% ipython --no-banner

In [1]: import numpy as np

In [2]: np.set_printoptions(suppress=True, linewidth=160)

In [3]: rnd = lambda a: np.round(a, 2) + 0

In [4]: other = np.array([[-5, 2, 1], [2, 4, 2], [4, 3, -5]])

In [5]: mat = np.tril(other)

In [6]: print(mat)
[[-5  0  0]
 [ 2  4  0]
 [ 4  3 -5]]

In [7]: def softmax(z):
   ...:     e = np.exp(z - z.max(axis=-1, keepdims=True))
   ...:     return e / e.sum(axis=-1, keepdims=True)
   ...: 

In [8]: print(rnd(softmax(mat[1] + 3)))
[0.12 0.87 0.02]

In [9]: print(rnd(softmax(10 * mat[1])))
[0. 1. 0.]

In [10]: S = mat @ mat.T / np.sqrt(3)

In [11]: print(rnd(softmax(S)[1] @ mat))
[ 3.   3.5 -2.5]

In [12]: print(rnd(softmax(S)))
[[1.  0.  0. ]
 [0.  0.5 0.5]
 [0.  0.  1. ]]

In [13]: print(rnd(softmax(S + np.triu(np.full(S.shape, -np.inf), 1))))
[[1. 0. 0.]
 [0. 1. 0.]
 [0. 0. 1.]]

In [14]: print(softmax(S).round(6).argmax(axis=1))
[0 1 2]

In [15]: F = np.load("a.npy")

In [16]: print(F)
[[ 0.13  0.02 -3.43 -0.86]
 [-0.17  0.   -0.44 -0.64]
 [-0.18 -0.01  6.46  0.03]
 [-0.01 -0.01 -2.87  0.28]
 [-0.22  0.   -2.85 -0.21]
 [ 0.08  0.   -2.95 -0.89]
 [-0.2  -0.02  2.72 -0.7 ]
 [ 0.03 -0.02 -2.9  -0.33]
 [ 0.18 -0.02 -4.16  0.7 ]
 [-0.09  0.    2.25  0.1 ]
 [ 0.05 -0.01 -1.46 -0.43]
 [ 0.01  0.   -1.58 -1.27]
 [-0.12  0.03 -3.74  0.19]
 [ 0.09 -0.03 -5.84 -1.31]
 [ 0.04  0.04 -0.61  0.28]
 [ 0.    0.    1.64 -1.35]
 [-0.05 -0.02  0.92 -0.46]
 [-0.06 -0.04  2.27  0.14]
 [ 0.02 -0.04 -0.87 -0.35]
 [ 0.21  0.02 -2.49 -0.44]
 [ 0.11  0.02 -0.31 -0.3 ]
 [ 0.14 -0.02  5.23  0.28]
 [ 0.12  0.    0.31 -0.42]
 [-0.23  0.   -0.99 -0.67]
 [-0.1  -0.02  3.9   0.1 ]
 [ 0.06 -0.02 -0.1   0.55]
 [-0.07  0.   -2.84 -0.22]
 [-0.06 -0.02  0.97 -0.12]
 [ 0.03  0.01 -3.59  0.37]
 [-0.02 -0.01 -0.35 -0.2 ]
 [ 0.08  0.    3.34 -0.55]
 [ 0.02  0.   -0.18 -0.83]
 [ 0.1  -0.04 -4.51  0.43]
 [-0.01 -0.04  0.95 -0.78]
 [-0.15  0.   -0.85  0.34]
 [ 0.08 -0.03 -0.12  0.02]]

In [17]: Z = F[[5, 15]].astype(float)

In [18]: for _ in range(7):
    ...:     idx = np.linalg.norm(F[:, None] - Z, axis=-1).argmin(axis=1)
    ...:     Z = np.array([F[idx == j].mean(axis=0) for j in range(2)])
    ...: 

In [19]: print(idx)
[0 1 1 0 0 0 1 0 0 1 0 0 0 0 0 1 1 1 0 0 1 1 1 0 1 1 0 1 0 1 1 1 0 1 0 1]

In [20]: print(rnd(Z))
[[ 0.01  0.   -2.7  -0.24]
 [-0.02 -0.01  1.64 -0.28]]

In [21]: print(np.bincount(idx))
[18 18]
